% python3 -q
>>> import numpy as np
>>> from numpy import linalg as LA
>>> np.set_printoptions(precision=3, suppress=True, linewidth=140)
>>> tidy = lambda a: np.round(a, 3) + 0
>>> M = np.load("dump.npy")
>>> M
array([[ 0.5  ,  1.4  , -1.1  , -1.8  ],
       [ 0.4  ,  2.   ,  2.1  ,  0.1  ],
       [-1.1  ,  0.5  , -0.5  , -1.1  ],
       [ 0.289,  1.985,  1.957,  0.115]])
>>> th = np.radians(30)
>>> R = np.eye(4)
>>> R[3, 3] = R[1, 1] = np.cos(th)
>>> R[3, 1], R[1, 3] = -np.sin(th), np.sin(th)
>>> tidy(R)
array([[ 1.   ,  0.   ,  0.   ,  0.   ],
       [ 0.   ,  0.866,  0.   ,  0.5  ],
       [ 0.   ,  0.   ,  1.   ,  0.   ],
       [ 0.   , -0.5  ,  0.   ,  0.866]])
>>> M2 = M @ R.T
>>> np.allclose(M @ M.T, M2 @ M2.T)
True
>>> tidy(LA.det(R)), tidy(np.trace(R))
(np.float64(1.0), np.float64(3.732))
>>> X = np.load("sample19.npy")
>>> X
array([[-2,  2, -3, -2],
       [ 0,  0,  0, -3],
       [ 0,  0,  3,  0],
       [ 0,  0,  0, -2]])
>>> x0 = np.array([9, -4, 8, -5])
>>> X * x0
array([[-18,  -8, -24,  10],
       [  0,   0,   0,  15],
       [  0,   0,  24,   0],
       [  0,   0,   0,  10]])
>>> np.sign((X @ x0).round(6))
array([-1,  1,  1,  1])
>>> rk = LA.matrix_rank(X)
>>> rk
np.int64(3)
>>> N = LA.svd(X)[2][rk:].T
>>> tidy(X @ N)
array([[0.],
       [0.],
       [0.],
       [0.]])
>>> [int(LA.matrix_rank(X[:, :j + 1])) for j in range(4)]
[1, 1, 2, 3]
>>> N.shape
(4, 1)
>>> data = np.load("out4.npy")
>>> tidy(data)
array([[-0.963, -0.196,  0.185],
       [ 0.241, -0.934,  0.265],
       [ 0.12 ,  0.3  ,  0.946]])
>>> # keeps lengths
>>> M2 = np.array([[-3, 2], [-3, -1], [0, -1]])
>>> tidy(np.einsum("ik,kj->ij", data, M2))
array([[ 3.477, -1.915],
       [ 2.078,  1.15 ],
       [-1.261, -1.006]])
>>> tidy(np.einsum("ij->j", data))
array([-0.602, -0.829,  1.396])
>>> tidy(np.einsum("ik,kj->ji", data, M2))
array([[ 3.477,  2.078, -1.261],
       [-1.915,  1.15 , -1.006]])
>>> tidy(M2.T @ data.T)
array([[ 3.477,  2.078, -1.261],
       [-1.915,  1.15 , -1.006]])
>>> tidy(data @ M2)
array([[ 3.477, -1.915],
       [ 2.078,  1.15 ],
       [-1.261, -1.006]])
>>> x0 = np.array([0, 3, 0])
>>> tidy(np.sort(np.abs(np.degrees(np.angle(LA.eigvals(data))))))
array([  0.   , 167.211, 167.211])
>>> J = np.loadtxt("test2.csv", delimiter=",")
>>> J
array([[ 1.819, -2.669,  1.294, -3.564,  0.421,  0.11 ],
       [-3.176, -0.534,  0.475, -3.045,  2.231,  0.387],
       [-2.362, -1.355,  2.616, -1.087,  1.618, -2.635],
       [ 0.23 ,  3.251,  0.279,  3.052, -0.046, -2.233],
       [ 0.24 ,  0.725,  1.296,  2.348,  2.356, -3.417],
       [-2.906, -0.142, -2.934, -1.242, -2.406,  0.773],
       [-0.291, -2.154,  0.702,  1.928,  2.273,  3.301],
       [-0.999, -1.51 , -3.076,  0.023, -1.611, -3.109],
       [-1.221, -1.17 , -1.136, -3.731,  1.203, -2.341],
       [-1.343, -2.102, -0.092,  1.004,  4.154, -0.711],
       [ 3.335, -0.851,  3.173, -1.152, -1.311, -0.207],
       [ 2.127,  1.186, -0.138,  2.753,  2.234, -2.545],
       [-1.917, -3.431, -1.44 ,  2.657,  0.394, -0.516],
       [-0.035, -0.025,  2.892,  3.206, -0.249, -2.509],
       [-0.235, -0.904,  0.706, -0.621, -0.998,  4.717],
       [ 2.645,  2.776,  0.772,  3.083, -0.4  , -0.183],
       [ 0.299,  1.444, -1.99 , -2.625, -3.37 ,  0.785],
       [-0.27 ,  2.47 , -0.353, -2.741, -0.277, -3.334],
       [-3.268,  0.31 , -0.082,  2.684,  2.64 ,  0.208],
       [-1.357, -1.8  ,  0.173,  1.784,  1.594,  3.764],
       [-2.931, -1.226, -3.754,  0.133,  0.537, -0.716],
       [-3.173,  1.499, -1.907, -2.603,  0.234, -1.491],
       [-3.723, -2.84 ,  0.418, -0.681,  0.753, -1.366],
       [-3.671, -1.714, -2.437,  1.462, -0.658,  0.281],
       [ 0.838, -0.671, -2.502, -2.032,  3.282, -1.64 ],
       [ 2.795,  3.675, -1.355, -0.711, -0.045, -1.157],
       [ 2.45 ,  1.782, -0.953,  0.665,  1.734, -3.385],
       [ 2.085, -1.024,  1.501,  2.496,  3.291,  0.532],
       [ 0.33 ,  4.622, -1.018, -0.429, -1.207, -0.925],
       [ 0.38 ,  2.745, -1.5  ,  0.828,  3.742,  0.619]])
>>> x0 = np.array([-5, 5, 4, 3, -3, 0])
>>> rhs = J @ x0
>>> tidy(LA.pinv(J) @ J)
array([[1., 0., 0., 0., 0., 0.],
       [0., 1., 0., 0., 0., 0.],
       [0., 0., 1., 0., 0., 0.],
       [0., 0., 0., 1., 0., 0.],
       [0., 0., 0., 0., 1., 0.],
       [0., 0., 0., 0., 0., 1.]])
>>> rng = np.random.default_rng(753390)
>>> rhs = rhs + 0.3 * rng.normal(size=30)
>>> tidy(rhs)
array([-29.783,  -0.811,   7.519,  25.345,   8.033,   5.505,  -7.494,  -9.952, -19.155, -13.829,  -7.679,  -3.328,  -6.562,  22.25 ,
         0.362,  14.182,   0.11 ,   4.956,  17.389,  -0.86 ,  -7.725,   7.271,   1.677,   6.622, -33.67 ,  -3.37 , -10.246, -11.847,
        19.547,  -3.13 ])
>>> c, *_ = LA.lstsq(J, rhs)
>>> tidy(LA.norm(rhs - J @ c))
np.float64(0.988)
>>> c.round()
array([-5.,  5.,  4.,  3., -3., -0.])
>>> tidy(c)
array([-5.007,  4.987,  4.019,  3.04 , -3.03 , -0.035])
